$ python3 -q
>>> import numpy as np
>>> import numpy.linalg as la
>>> np.set_printoptions(precision=2, suppress=True, linewidth=200, legacy="1.25")
>>> arr = np.load("layer17.npy")
>>> arr
array([[-1.11, -1.18, -2.52],
       [-0.94, -2.14,  1.88],
       [-0.95,  1.39,  2.48],
       [ 0.63,  2.93, -0.18],
       [-1.29,  0.13, -2.71],
       [ 0.37, -2.5 , -1.62],
       [-0.06,  2.91,  0.74],
       [-0.8 , -2.17,  1.91],
       [-2.78, -0.83,  0.76],
       [-2.09, -1.7 ,  1.33],
       [ 0.47, -2.61, -1.4 ],
       [ 1.58, -0.93, -2.37],
       [ 0.76, -0.74, -2.81],
       [-1.14,  2.18,  1.72],
       [-0.55, -1.01, -2.77],
       [-1.1 ,  2.56,  1.11],
       [ 2.  ,  0.88,  2.06],
       [ 1.12,  2.58,  1.04],
       [ 2.07, -0.68, -2.06]])
>>> dist = la.norm(arr[:, None] - arr[None], axis=-1)
>>> la.norm(arr, axis=1)
array([3., 3., 3., 3., 3., 3., 3., 3., 3., 3., 3., 3., 3., 3., 3., 3., 3., 3., 3.])
>>> np.unravel_index(dist.round(6).argmax(), dist.shape)
(10, 15)
>>> dist.mean(axis=1).argmax()
16
>>> dist[15].round(6).argsort(kind="stable")[:4]
array([15, 13,  6,  2])
>>> dist.shape
(19, 19)
>>> Xc = arr - arr.mean(axis=0)
>>> U, sigma, Vh = la.svd(Xc, full_matrices=False)
>>> np.searchsorted(np.cumsum(sigma ** 2) / (sigma ** 2).sum(), 0.9) + 1
3
>>> round((sigma ** 2).sum() ** 2 / (sigma ** 4).sum(), 2)
2.41
>>> np.abs(Vh[0]).argmax()
2
>>> sigma ** 2 / (sigma ** 2).sum()
array([0.55, 0.31, 0.14])
>>> W0 = 2 * np.eye(3) + np.ones((3, 3))
>>> W0
array([[3., 1., 1.],
       [1., 3., 1.],
       [1., 1., 3.]])
>>> def softmax(z):
...     e = np.exp(z - z.max(axis=-1, keepdims=True))
...     return e / e.sum(axis=-1, keepdims=True)
... 
>>> print(softmax(arr[9]))
[0.03 0.04 0.93]
>>> scores = arr @ arr.T / np.sqrt(3)
>>> softmax(scores).round(6).argmax(axis=1)
array([ 0,  1,  2,  3,  4,  5,  6,  7,  8,  9, 10, 11, 12, 13, 14, 15, 16, 17, 18])
>>> print(softmax(scores)[9] @ arr)
[-1.72 -1.63  1.39]
>>> O, _ = la.qr(np.array([[0.6, 0.8, 0.9, -0.9, 1.2, 0.9],
...     [0.0, -1.0, -0.1, -1.1, 1.3, -0.6],
...     [-0.3, -1.0, 0.8, 0.8, -1.6, -0.8],
...     [0.1, 0.3, 0.9, 0.2, -1.0, -0.5],
...     [-1.0, -0.5, -1.3, 1.3, -0.6, 0.6],
...     [0.4, -1.0, 0.6, -0.7, -1.1, 0.6]]))
>>> evecs, _ = la.qr(np.array([[0.5, -0.8, -0.9, 0.9, -0.4, -2.1],
...     [-0.1, -1.6, -0.1, 0.8, -0.4, -0.6],
...     [-0.5, 0.1, -1.2, 0.4, 0.0, 0.4],
...     [0.1, -0.7, 0.4, -0.7, -0.8, -0.6],
...     [-0.8, 0.8, 0.4, -0.6, 0.4, -0.1],
...     [0.3, -0.1, -0.6, -0.9, 1.4, 0.0]]))
>>> sigma = 10 * 0.7 ** np.arange(6)
>>> mat = O[:, :6] * sigma @ evecs[:6]
>>> mat
array([[ 1.28,  0.09,  2.1 , -0.95, -3.29,  3.46],
       [ 0.49,  4.06, -2.01,  1.42,  0.2 ,  0.24],
       [-3.75,  2.72,  1.31,  0.49,  0.9 , -2.19],
       [ 0.49,  0.19,  2.77,  0.42, -2.04, -1.33],
       [-3.1 , -1.62, -3.99,  1.31,  0.59, -5.76],
       [ 1.62,  4.4 ,  0.8 , -2.55,  1.89,  1.29]])
>>> vals, evecs = la.eigh(W0)
>>> vec = np.array([2, -3, -4])
>>> la.eigvalsh(W0[1:, 1:])
array([2., 4.])
>>> np.round(vec @ W0 @ vec / (vec @ vec), 2), round(vals[0], 2), np.round(vals[-1], 2)
(2.86, 2.0, 5.0)
>>> vec @ W0 @ vec
83.0
>>> evecs * np.sqrt(vals) @ evecs.T
array([[1.69, 0.27, 0.27],
       [0.27, 1.69, 0.27],
       [0.27, 0.27, 1.69]])
>>> r0 = np.array([1, 3, 3])
>>> print(np.correlate(mat[2], mat[5], "full"))
[ -4.85  -3.6   16.4   -6.82 -15.58   4.56   4.14  10.59   2.99  -8.19  -3.56]
>>> np.convolve(mat[2], r0)
array([-3.75, -8.54, -1.78, 12.59,  6.3 ,  1.97, -3.88, -6.58])
>>> np.cross(mat[2, :3], mat[5, :3])
array([ -3.58,   5.14, -20.94])
>>> np.polyval(r0, mat[2])
array([ 5.83, 18.57,  8.64,  4.71,  6.5 ,  1.23])
>>> gram = W0.T @ W0
>>> la.svd(W0, compute_uv=False) ** 2
array([25.,  4.,  4.])
>>> la.matrix_rank(gram)
3
>>> (W0 @ W0.T).shape
(3, 3)
>>> np.trace(gram), (W0 ** 2).sum()
(33.0, 33.0)
>>> print(gram)
[[11.  7.  7.]
 [ 7. 11.  7.]
 [ 7.  7. 11.]]
>>> vec = np.array([0, 1, 2, 1, -2, 1])
>>> mat @ (2 * vec)
array([ 26.74,   2.63,   3.69,  17.81, -30.47,   1.92])
>>> mat @ np.eye(6)[3]
array([-0.95,  1.42,  0.49,  0.42,  1.31, -2.55])
>>> mat * vec
array([[ 0.  ,  0.09,  4.2 , -0.95,  6.57,  3.46],
       [ 0.  ,  4.06, -4.01,  1.42, -0.39,  0.24],
       [-0.  ,  2.72,  2.62,  0.49, -1.79, -2.19],
       [ 0.  ,  0.19,  5.55,  0.42,  4.07, -1.33],
       [-0.  , -1.62, -7.98,  1.31, -1.19, -5.76],
       [ 0.  ,  4.4 ,  1.6 , -2.55, -3.79,  1.29]])
>>> la.norm(mat @ vec) <= la.norm(mat, 2) * la.norm(vec) + 1e-9
True
>>> mat @ vec
array([ 13.37,   1.31,   1.85,   8.91, -15.24,   0.96])
